% ipython --no-banner

In [1]: import numpy as np

In [2]: from numpy import linalg as LA

In [3]: np.set_printoptions(suppress=True, linewidth=160)

In [4]: K = np.array([[12, -4, -4, -13],
   ...:     [12, -4, -4, -13],
   ...:     [12, -4, -4, -13],
   ...:     [13, -6, -1, -12]])

In [5]: # looks like rank 2

In [6]: vec = np.array([-3, 3, -2, 3])

In [7]: print(K @ np.ones(4))
[-9. -9. -9. -6.]

In [8]: print((K @ vec).argmax())
0

In [9]: print(LA.norm(K @ vec) <= LA.norm(K, 2) * LA.norm(vec) + 1e-9)
True

In [10]: data = np.load("test14.npy")

In [11]: print(data)
[[0 1 0 1]
 [1 0 1 0]
 [0 1 0 0]
 [1 0 0 0]]

In [12]: print(np.einsum("ij,ji->", K, K))
4

In [13]: print(round(LA.det(K.T), 2))
-0.0

In [14]: proj = np.triu(np.array([[-2, -1, -1, -4], [-1, -5, 1, 1], [-5, -2, -2, 2], [-2, -3, 4, 2]]), 1) + np.eye(4)

In [15]: A2 = proj @ data @ LA.inv(proj)

In [16]: print(A2)
[[ -5.  -5.  -1. -12.]
 [  2.   3.   0.   5.]
 [  2.   3.  -1.   7.]
 [  1.   1.   0.   3.]]

In [17]: print(LA.matrix_rank(A2))
4

In [18]: print(np.round(np.poly(A2), 2) + 0)
[ 1.  0. -3.  0.  1.]

In [19]: O = data.astype(float).copy()

In [20]: for j in range(4):
    ...:     O[:, j] -= O[:, :j] @ (O[:, :j].T @ O[:, j])
    ...:     O[:, j] /= LA.norm(O[:, j])
    ...: 

In [21]: print(np.round(O.T @ data, 2) + 0)
[[1.41 0.   0.71 0.  ]
 [0.   1.41 0.   0.71]
 [0.   0.   0.71 0.  ]
 [0.   0.   0.   0.71]]

In [22]: arr = np.load("out12.npy")

In [23]: print(arr)
[[ 0.01  0.19 -0.39]
 [-1.35 -0.1   0.28]
 [ 0.24  0.39 -0.78]
 [ 0.16  0.12 -1.36]
 [-3.06 -0.24  2.22]
 [-1.85 -0.26  1.48]
 [ 1.18  0.    0.36]
 [ 4.36  0.79 -3.42]
 [ 2.52  0.41 -2.71]
 [-3.6  -0.5   3.35]
 [-2.07 -0.08  1.46]
 [-2.39 -0.2  -0.35]
 [-1.3  -0.28  0.51]]

In [24]: rng = np.random.default_rng(4099)

In [25]: labels = rng.permutation(4)

In [26]: print(labels)
[1 2 0 3]

In [27]: A2 = K[labels][:, labels]

In [28]: print(np.diag(A2))
[ -4  -4  12 -12]

In [29]: print(np.allclose(A2, K))
False

In [30]: print(np.trace(A2))
-8

In [31]: print(A2)
[[ -4  -4  12 -13]
 [ -4  -4  12 -13]
 [ -4  -4  12 -13]
 [ -6  -1  13 -12]]

In [32]: print(round(LA.det(A2), 2), round(LA.det(K[labels]), 2))
0.0 0.0

In [33]: print([round(float(LA.det(data[:i, :i])), 2) + 0 for i in range(1, 5)])
[0.0, -1.0, 0.0, 1.0]

In [34]: A2 = np.array([[2, -2], [0, 2], [0, -2]])

In [35]: mat = np.kron(np.eye(3, dtype=int), A2)

In [36]: print(mat)
[[ 2 -2  0  0  0  0]
 [ 0  2  0  0  0  0]
 [ 0 -2  0  0  0  0]
 [ 0  0  2 -2  0  0]
 [ 0  0  0  2  0  0]
 [ 0  0  0 -2  0  0]
 [ 0  0  0  0  2 -2]
 [ 0  0  0  0  0  2]
 [ 0  0  0  0  0 -2]]

In [37]: vec = np.array([-2, 3, -3, 0, 1, -2])

In [38]: y = mat @ vec

In [39]: b, lr = np.zeros(6), 1 / LA.norm(mat, 2) ** 2

In [40]: for i in range(200):
    ...:     b -= lr * mat.T @ (mat @ b - y)
    ...:     if i % 50 == 0: print(i, round(LA.norm(mat @ b - y), 2))
    ...: 
0 3.63
50 0.0
100 0.0
150 0.0

In [41]: print(round(LA.cond(mat), 2))
2.41

In [42]: print(b.round(2) + 0)
[-2.  3. -3.  0.  1. -2.]

In [43]: vec = np.array([3, 1, 2, 3, 4, 5])

In [44]: y = mat @ vec

In [45]: print(np.round(LA.lstsq(mat, y)[0], 2))
[3. 1. 2. 3. 4. 5.]

In [46]: print(np.round(LA.pinv(mat) @ mat, 2) + 0)
[[1. 0. 0. 0. 0. 0.]
 [0. 1. 0. 0. 0. 0.]
 [0. 0. 1. 0. 0. 0.]
 [0. 0. 0. 1. 0. 0.]
 [0. 0. 0. 0. 1. 0.]
 [0. 0. 0. 0. 0. 1.]]

In [47]: y = y + 0.05 * rng.normal(size=9)

In [48]: print(y.round(2))
[  4.02   2.05  -1.96  -2.04   5.92  -5.95  -2.05  10.11 -10.02]

In [49]: b, *_ = LA.lstsq(mat, y)

In [50]: print(b.round(2))
[3.01 1.   1.95 2.97 4.01 5.03]

In [51]: u, r1 = mat[7], mat[3]

In [52]: print(u @ r1)
0

In [53]: p = (u @ r1) / (u @ u) * u

In [54]: print(p)
[0. 0. 0. 0. 0. 0.]

In [55]: print(np.round(LA.norm(u + r1) ** 2 + LA.norm(u - r1) ** 2, 2))
24.0

In [56]: print((r1 - p) @ u)
0.0

In [57]: M = np.array([[0, 0, 1], [0, 1, 0], [1, 0, 0]])

In [58]: evals, V = LA.eig(data)

In [59]: print(np.round(data @ V[:, 0] - evals[0] * V[:, 0], 2) + 0)
[0. 0. 0. 0.]

In [60]: print(evals.round(2))
[-1.62  1.62 -0.62  0.62]

In [61]: print(np.all(LA.eigvalsh(M) > 0))
False

In [62]: print(LA.matrix_power(M, 2))
[[1 0 0]
 [0 1 0]
 [0 0 1]]

In [63]: print(np.round(np.sort(np.abs(LA.eigvals(M)))[::-1], 2))
[1. 1. 1.]

In [64]: print(LA.matrix_power(M, 100))
[[1 0 0]
 [0 1 0]
 [0 0 1]]

In [65]: print(M.sum(axis=1))
[1 1 1]

In [66]: p = np.eye(3)[0]

In [67]: for _ in range(4):
    ...:     p = p @ M
    ...:     print(p.round(2))
    ...: 
[0. 0. 1.]
[1. 0. 0.]
[0. 0. 1.]
[1. 0. 0.]

In [68]: evals, V = LA.eig(M)

In [69]: print(evals)
[ 1. -1.  1.]

In [70]: print(np.round(np.sort(LA.eigvals(M.T)), 2))
[-1.  1.  1.]

In [71]: print(M @ V[:, 0] - evals[0] * V[:, 0])
[0. 0. 0.]

In [72]: print(np.round(np.sort(LA.eigvals(LA.inv(M))), 2))
[-1.  1.  1.]

In [73]: print(np.round(np.sort(LA.eigvals(M @ M)), 2))
[1. 1. 1.]

In [74]: evals, V = LA.eigh(M)

In [75]: vec = np.array([2, 3, 4])

In [76]: print(round(vec @ M @ vec / (vec @ vec), 2), evals[0], evals[-1])
0.86 -1.0 1.0

In [77]: print(np.abs(M).sum(axis=1).max(), np.abs(evals).max())
1 1.0

In [78]: print(np.round(V * np.abs(evals) @ V.T, 2) + 0)
[[1. 0. 0.]
 [0. 1. 0.]
 [0. 0. 1.]]

In [79]: print(vec @ M @ vec)
25

In [80]: print(np.round(V * np.maximum(evals, 0) @ V.T, 2))
[[0.5 0.  0.5]
 [0.  1.  0. ]
 [0.5 0.  0.5]]

In [81]: print(np.round(LA.eigvalsh(M[1:, 1:]), 2))
[0. 1.]
